>>> import numpy as np
>>> from numpy import linalg as LA
>>> np.set_printoptions(suppress=True, linewidth=160)
>>> tidy = lambda a: np.round(a, 2) + 0
>>> mat = np.loadtxt("test0.csv", delimiter=",")
>>> mat
array([[ 14., -24.,   0., -24., -12.,  12., -16.,  -4.,   4., -36.],
       [-24.,  34.,   0.,  36.,  18., -18.,  24.,   6.,  -6.,  54.],
       [  0.,   0.,  -2.,   0.,   0.,   0.,   0.,   0.,   0.,   0.],
       [-24.,  36.,   0.,  34.,  18., -18.,  24.,   6.,  -6.,  54.],
       [-12.,  18.,   0.,  18.,   7.,  -9.,  12.,   3.,  -3.,  27.],
       [ 12., -18.,   0., -18.,  -9.,   7., -12.,  -3.,   3., -27.],
       [-16.,  24.,   0.,  24.,  12., -12.,  14.,   4.,  -4.,  36.],
       [ -4.,   6.,   0.,   6.,   3.,  -3.,   4.,  -1.,  -1.,   9.],
       [  4.,  -6.,   0.,  -6.,  -3.,   3.,  -4.,  -1.,  -1.,  -9.],
       [-36.,  54.,   0.,  54.,  27., -27.,  36.,   9.,  -9.,  79.]])
>>> print(mat @ mat)
[[ 3220. -4824.     0. -4824. -2412.  2412. -3216.  -804.   804. -7236.]
 [-4824.  7240.     0.  7236.  3618. -3618.  4824.  1206. -1206. 10854.]
 [    0.     0.     4.     0.     0.     0.     0.     0.     0.     0.]
 [-4824.  7236.     0.  7240.  3618. -3618.  4824.  1206. -1206. 10854.]
 [-2412.  3618.     0.  3618.  1813. -1809.  2412.   603.  -603.  5427.]
 [ 2412. -3618.     0. -3618. -1809.  1813. -2412.  -603.   603. -5427.]
 [-3216.  4824.     0.  4824.  2412. -2412.  3220.   804.  -804.  7236.]
 [ -804.  1206.     0.  1206.   603.  -603.   804.   205.  -201.  1809.]
 [  804. -1206.     0. -1206.  -603.   603.  -804.  -201.   205. -1809.]
 [-7236. 10854.     0. 10854.  5427. -5427.  7236.  1809. -1809. 16285.]]
>>> (LA.matrix_power((mat != 0) + (mat.T != 0) + np.eye(10), 10) > 0).astype(int)
array([[1, 1, 0, 1, 1, 1, 1, 1, 1, 1],
       [1, 1, 0, 1, 1, 1, 1, 1, 1, 1],
       [0, 0, 1, 0, 0, 0, 0, 0, 0, 0],
       [1, 1, 0, 1, 1, 1, 1, 1, 1, 1],
       [1, 1, 0, 1, 1, 1, 1, 1, 1, 1],
       [1, 1, 0, 1, 1, 1, 1, 1, 1, 1],
       [1, 1, 0, 1, 1, 1, 1, 1, 1, 1],
       [1, 1, 0, 1, 1, 1, 1, 1, 1, 1],
       [1, 1, 0, 1, 1, 1, 1, 1, 1, 1],
       [1, 1, 0, 1, 1, 1, 1, 1, 1, 1]])
